$ python3 -q
>>> import numpy as np
>>> import numpy.linalg as la
>>> np.set_printoptions(suppress=True, linewidth=120)
>>> rd = lambda a: np.round(a, 2) + 0
>>> feats = 3 * np.eye(10) + np.eye(10, k=1)
>>> feats
array([[3., 1., 0., 0., 0., 0., 0., 0., 0., 0.],
       [0., 3., 1., 0., 0., 0., 0., 0., 0., 0.],
       [0., 0., 3., 1., 0., 0., 0., 0., 0., 0.],
       [0., 0., 0., 3., 1., 0., 0., 0., 0., 0.],
       [0., 0., 0., 0., 3., 1., 0., 0., 0., 0.],
       [0., 0., 0., 0., 0., 3., 1., 0., 0., 0.],
       [0., 0., 0., 0., 0., 0., 3., 1., 0., 0.],
       [0., 0., 0., 0., 0., 0., 0., 3., 1., 0.],
       [0., 0., 0., 0., 0., 0., 0., 0., 3., 1.],
       [0., 0., 0., 0., 0., 0., 0., 0., 0., 3.]])
>>> t3 = np.stack([feats, 2 * feats, feats[::-1]])
>>> la.matrix_rank(t3)
array([10, 10, 10])
>>> feats @ feats
array([[9., 6., 1., 0., 0., 0., 0., 0., 0., 0.],
       [0., 9., 6., 1., 0., 0., 0., 0., 0., 0.],
       [0., 0., 9., 6., 1., 0., 0., 0., 0., 0.],
       [0., 0., 0., 9., 6., 1., 0., 0., 0., 0.],
       [0., 0., 0., 0., 9., 6., 1., 0., 0., 0.],
       [0., 0., 0., 0., 0., 9., 6., 1., 0., 0.],
       [0., 0., 0., 0., 0., 0., 9., 6., 1., 0.],
       [0., 0., 0., 0., 0., 0., 0., 9., 6., 1.],
       [0., 0., 0., 0., 0., 0., 0., 0., 9., 6.],
       [0., 0., 0., 0., 0., 0., 0., 0., 0., 9.]])
>>> f = np.array([-2, 0, 3, -3, 3, 2, 5, 5, -2, 1])
>>> A2 = feats + np.outer(f, np.eye(10)[7])
>>> la.matrix_rank(la.inv(A2) - la.inv(feats), tol=1e-8)
np.int64(1)
>>> A2
array([[ 3.,  1.,  0.,  0.,  0.,  0.,  0., -2.,  0.,  0.],
       [ 0.,  3.,  1.,  0.,  0.,  0.,  0.,  0.,  0.,  0.],
       [ 0.,  0.,  3.,  1.,  0.,  0.,  0.,  3.,  0.,  0.],
       [ 0.,  0.,  0.,  3.,  1.,  0.,  0., -3.,  0.,  0.],
       [ 0.,  0.,  0.,  0.,  3.,  1.,  0.,  3.,  0.,  0.],
       [ 0.,  0.,  0.,  0.,  0.,  3.,  1.,  2.,  0.,  0.],
       [ 0.,  0.,  0.,  0.,  0.,  0.,  3.,  6.,  0.,  0.],
       [ 0.,  0.,  0.,  0.,  0.,  0.,  0.,  8.,  1.,  0.],
       [ 0.,  0.,  0.,  0.,  0.,  0.,  0., -2.,  3.,  1.],
       [ 0.,  0.,  0.,  0.,  0.,  0.,  0.,  1.,  0.,  3.]])
>>> rd(la.det(A2) / la.det(feats)), rd(1 + la.solve(feats, f)[7])
(np.float64(2.93), np.float64(2.93))
>>> t = np.radians(15)
>>> Rm = np.eye(10)
>>> Rm[8, 8] = Rm[2, 2] = np.cos(t)
>>> Rm[8, 2], Rm[2, 8] = -np.sin(t), np.sin(t)
>>> rd(Rm)
array([[ 1.  ,  0.  ,  0.  ,  0.  ,  0.  ,  0.  ,  0.  ,  0.  ,  0.  ,  0.  ],
       [ 0.  ,  1.  ,  0.  ,  0.  ,  0.  ,  0.  ,  0.  ,  0.  ,  0.  ,  0.  ],
       [ 0.  ,  0.  ,  0.97,  0.  ,  0.  ,  0.  ,  0.  ,  0.  ,  0.26,  0.  ],
       [ 0.  ,  0.  ,  0.  ,  1.  ,  0.  ,  0.  ,  0.  ,  0.  ,  0.  ,  0.  ],
       [ 0.  ,  0.  ,  0.  ,  0.  ,  1.  ,  0.  ,  0.  ,  0.  ,  0.  ,  0.  ],
       [ 0.  ,  0.  ,  0.  ,  0.  ,  0.  ,  1.  ,  0.  ,  0.  ,  0.  ,  0.  ],
       [ 0.  ,  0.  ,  0.  ,  0.  ,  0.  ,  0.  ,  1.  ,  0.  ,  0.  ,  0.  ],
       [ 0.  ,  0.  ,  0.  ,  0.  ,  0.  ,  0.  ,  0.  ,  1.  ,  0.  ,  0.  ],
       [ 0.  ,  0.  , -0.26,  0.  ,  0.  ,  0.  ,  0.  ,  0.  ,  0.97,  0.  ],
       [ 0.  ,  0.  ,  0.  ,  0.  ,  0.  ,  0.  ,  0.  ,  0.  ,  0.  ,  1.  ]])
>>> A2 = feats @ Rm.T
>>> np.allclose(feats @ feats.T, A2 @ A2.T)
True
>>> rd(np.abs(A2 - feats).max(axis=0))
array([0.  , 0.  , 0.78, 0.  , 0.  , 0.  , 0.  , 0.  , 0.78, 0.  ])
>>> rd(A2)
array([[ 3.  ,  1.  ,  0.  ,  0.  ,  0.  ,  0.  ,  0.  ,  0.  ,  0.  ,  0.  ],
       [ 0.  ,  3.  ,  0.97,  0.  ,  0.  ,  0.  ,  0.  ,  0.  , -0.26,  0.  ],
       [ 0.  ,  0.  ,  2.9 ,  1.  ,  0.  ,  0.  ,  0.  ,  0.  , -0.78,  0.  ],
       [ 0.  ,  0.  ,  0.  ,  3.  ,  1.  ,  0.  ,  0.  ,  0.  ,  0.  ,  0.  ],
       [ 0.  ,  0.  ,  0.  ,  0.  ,  3.  ,  1.  ,  0.  ,  0.  ,  0.  ,  0.  ],
       [ 0.  ,  0.  ,  0.  ,  0.  ,  0.  ,  3.  ,  1.  ,  0.  ,  0.  ,  0.  ],
       [ 0.  ,  0.  ,  0.  ,  0.  ,  0.  ,  0.  ,  3.  ,  1.  ,  0.  ,  0.  ],
       [ 0.  ,  0.  ,  0.26,  0.  ,  0.  ,  0.  ,  0.  ,  3.  ,  0.97,  0.  ],
       [ 0.  ,  0.  ,  0.78,  0.  ,  0.  ,  0.  ,  0.  ,  0.  ,  2.9 ,  1.  ],
       [ 0.  ,  0.  ,  0.  ,  0.  ,  0.  ,  0.  ,  0.  ,  0.  ,  0.  ,  3.  ]])
>>> F = np.load("run14.npy")
>>> F
array([[-2, -3, -3, -1,  2,  2,  0,  3,  3,  1, -2],
       [-3, -4, -4, -2,  1,  1, -1,  2,  2,  0, -3],
       [-1, -2, -2,  0,  3,  3,  1,  4,  4,  2, -1],
       [-3, -4, -4, -2,  1,  1, -1,  2,  2,  0, -3],
       [-5, -6, -6, -4, -1, -1, -3,  0,  0, -2, -5],
       [ 1,  0,  0,  2,  5,  5,  3,  6,  6,  4,  1]])
>>> G = F.T @ F
>>> rd(la.eigvalsh(G)[::-1])
array([330., 225.,   0.,   0.,   0.,   0.,   0.,   0.,   0.,   0.,   0.])
>>> np.diag(G)
array([49, 81, 81, 29, 41, 41, 21, 69, 69, 25, 49])
>>> G
array([[ 49,  62,  62,  36,  -3,  -3,  23, -16, -16,  10,  49],
       [ 62,  81,  81,  43, -14, -14,  24, -33, -33,   5,  62],
       [ 62,  81,  81,  43, -14, -14,  24, -33, -33,   5,  62],
       [ 36,  43,  43,  29,   8,   8,  22,   1,   1,  15,  36],
       [ -3, -14, -14,   8,  41,  41,  19,  52,  52,  30,  -3],
       [ -3, -14, -14,   8,  41,  41,  19,  52,  52,  30,  -3],
       [ 23,  24,  24,  22,  19,  19,  21,  18,  18,  20,  23],
       [-16, -33, -33,   1,  52,  52,  18,  69,  69,  35, -16],
       [-16, -33, -33,   1,  52,  52,  18,  69,  69,  35, -16],
       [ 10,   5,   5,  15,  30,  30,  20,  35,  35,  25,  10],
       [ 49,  62,  62,  36,  -3,  -3,  23, -16, -16,  10,  49]])
